In [1]: import numpy as np

In [2]: np.set_printoptions(precision=2, suppress=True, linewidth=100, floatmode="fixed")

In [3]: X = np.array([[1, 1, 2],
   ...:     [0, 3, 3],
   ...:     [2, 1, 0],
   ...:     [1, 1, 0],
   ...:     [0, 3, 2],
   ...:     [2, 1, 0],
   ...:     [3, 0, 1],
   ...:     [3, 0, 1],
   ...:     [2, 3, 0],
   ...:     [1, 3, 3],
   ...:     [2, 2, 3]])

In [4]: X[-1] = X[0] + 3 * X[1]

In [5]: X
Out[5]: 
array([[ 1,  1,  2],
       [ 0,  3,  3],
       [ 2,  1,  0],
       [ 1,  1,  0],
       [ 0,  3,  2],
       [ 2,  1,  0],
       [ 3,  0,  1],
       [ 3,  0,  1],
       [ 2,  3,  0],
       [ 1,  3,  3],
       [ 1, 10, 11]])

In [6]: Z = X[[7, 0]].astype(float)

In [7]: for _ in range(6):
   ...:     idx = np.linalg.norm(X[:, None] - Z, axis=-1).argmin(axis=1)
   ...:     Z = np.array([X[idx == j].mean(axis=0) for j in range(2)])
   ...: 

In [8]: idx
Out[8]: array([0, 0, 0, 0, 0, 0, 0, 0, 0, 0, 1])

In [9]: Z
Out[9]: 
array([[ 1.50,  1.60,  1.20],
       [ 1.00, 10.00, 11.00]])

In [10]: rng = np.random.default_rng(651)

In [11]: other = Z + rng.integers(-2, 3, (2, 1)) @ rng.integers(-2, 3, (1, 3))

In [12]: other
Out[12]: 
array([[-0.50,  5.60,  1.20],
       [ 3.00,  6.00, 11.00]])

In [13]: np.linalg.matrix_rank(other - Z, tol=1e-8)
Out[13]: np.int64(1)

In [14]: u, g = other[1], other[0]

In [15]: u @ u
Out[15]: np.float64(166.0)

In [16]: pr = (u @ g) / (u @ u) * u

In [17]: round(float(np.linalg.norm(u + g) ** 2 + np.linalg.norm(u - g) ** 2), 2)
Out[17]: 398.1

In [18]: arr = np.loadtxt("m.csv", delimiter=",")

In [19]: arr
Out[19]: 
array([[4.00, 5.00, 1.00, 0.00, 0.00, 8.00, 4.00],
       [0.00, 4.00, 9.00, 5.00, 0.00, 7.00, 1.00],
       [8.00, 8.00, 1.00, 0.00, 6.00, 5.00, 0.00],
       [1.00, 8.00, 3.00, 3.00, 3.00, 9.00, 1.00]])

In [20]: other = arr / np.linalg.norm(arr, axis=1, keepdims=True)

In [21]: gram = other @ other.T

In [22]: np.round(np.degrees(np.arccos(np.clip(gram[1, 2], -1, 1))), 2)
Out[22]: np.float64(65.14)

In [23]: (np.abs(gram) > 0.9).astype(int)
Out[23]: 
array([[1, 0, 0, 0],
       [0, 1, 0, 0],
       [0, 0, 1, 0],
       [0, 0, 0, 1]])

In [24]: gram[1]
Out[24]: array([0.61, 1.00, 0.42, 0.80])

In [25]: np.linalg.norm(other, axis=1)
Out[25]: array([1.00, 1.00, 1.00, 1.00])

In [26]: other = arr[0, 0] * arr[1:] - np.outer(arr[1:, 0], arr[0])

In [27]: other
Out[27]: 
array([[  0.00,  16.00,  36.00,  20.00,   0.00,  28.00,   4.00],
       [  0.00,  -8.00,  -4.00,   0.00,  24.00, -44.00, -32.00],
       [  0.00,  27.00,  11.00,  12.00,  12.00,  28.00,   0.00]])

In [28]: arr[:, 0] / arr[0, 0]
Out[28]: array([1.00, 0.00, 2.00, 0.25])
